In [1]: import numpy as np

In [2]: import numpy.linalg as la

In [3]: np.set_printoptions(precision=1, suppress=True, linewidth=200)

In [4]: def rnd(a):
   ...:     return np.round(a, 1) + 0
   ...: 

In [5]: f = np.array([2, 0, 0, 3, 1, 2, 0])

In [6]: g = np.array([-2, 2, 3, -2, -3])

In [7]: F = f[:, None] + g[None, :]

In [8]: print(F)
[[ 0  4  5  0 -1]
 [-2  2  3 -2 -3]
 [-2  2  3 -2 -3]
 [ 1  5  6  1  0]
 [-1  3  4 -1 -2]
 [ 0  4  5  0 -1]
 [-2  2  3 -2 -3]]

In [9]: # rank 2

In [10]: rank = la.matrix_rank(F)

In [11]: print(rank)
2

In [12]: ns = la.svd(F)[2][rank:].T

In [13]: print(np.allclose(F @ ns, 0))
True

In [14]: print(rnd(ns @ ns.T))
[[ 0.7 -0.1  0.  -0.3 -0.3]
 [-0.1  0.6 -0.5 -0.1  0. ]
 [ 0.  -0.5  0.4  0.   0.1]
 [-0.3 -0.1  0.   0.7 -0.3]
 [-0.3  0.   0.1 -0.3  0.6]]

In [15]: print(rnd(F @ ns))
[[0. 0. 0.]
 [0. 0. 0.]
 [0. 0. 0.]
 [0. 0. 0.]
 [0. 0. 0.]
 [0. 0. 0.]
 [0. 0. 0.]]

In [16]: left, s, Vh = la.svd(F)

In [17]: print(rnd(s))
[15.1  6.3  0.   0.   0. ]

In [18]: other = left[:, :2] @ np.diag(s[:2]) @ Vh[:2]

In [19]: print(la.matrix_rank(F, rtol=0.05))
2

In [20]: print(rnd(other))
[[ 0.  4.  5.  0. -1.]
 [-2.  2.  3. -2. -3.]
 [-2.  2.  3. -2. -3.]
 [ 1.  5.  6.  1.  0.]
 [-1.  3.  4. -1. -2.]
 [ 0.  4.  5.  0. -1.]
 [-2.  2.  3. -2. -3.]]

In [21]: print(rnd(np.abs(F - other).max()))
0.0

In [22]: print(rnd(la.norm(F - other, 2)), rnd(s[2]))
0.0 0.0

In [23]: print(rnd(la.norm(F - other) / la.norm(F)))
0.0

In [24]: other = np.array([[0, 1], [3, -3], [-3, 1], [1, 1]])

In [25]: m1 = np.block([[np.zeros((4, 4)), other], [other.T, np.zeros((2, 2))]])

In [26]: print(m1)
[[ 0.  0.  0.  0.  0.  1.]
 [ 0.  0.  0.  0.  3. -3.]
 [ 0.  0.  0.  0. -3.  1.]
 [ 0.  0.  0.  0.  1.  1.]
 [ 0.  3. -3.  1.  0.  0.]
 [ 1. -3.  1.  1.  0.  0.]]

In [27]: left, s, Vh = la.svd(m1, full_matrices=False)

In [28]: print(rnd(left.T @ m1 @ Vh.T))
[[5.2 0.  0.  0.  0.  0. ]
 [0.  5.2 0.  0.  0.  0. ]
 [0.  0.  2.  0.  0.  0. ]
 [0.  0.  0.  2.  0.  0. ]
 [0.  0.  0.  0.  0.  0. ]
 [0.  0.  0.  0.  0.  0. ]]

In [29]: print(rnd(Vh @ Vh.T))
[[1. 0. 0. 0. 0. 0.]
 [0. 1. 0. 0. 0. 0.]
 [0. 0. 1. 0. 0. 0.]
 [0. 0. 0. 1. 0. 0.]
 [0. 0. 0. 0. 1. 0.]
 [0. 0. 0. 0. 0. 1.]]

In [30]: print(left.shape, s.shape, Vh.shape)
(6, 6) (6,) (6, 6)
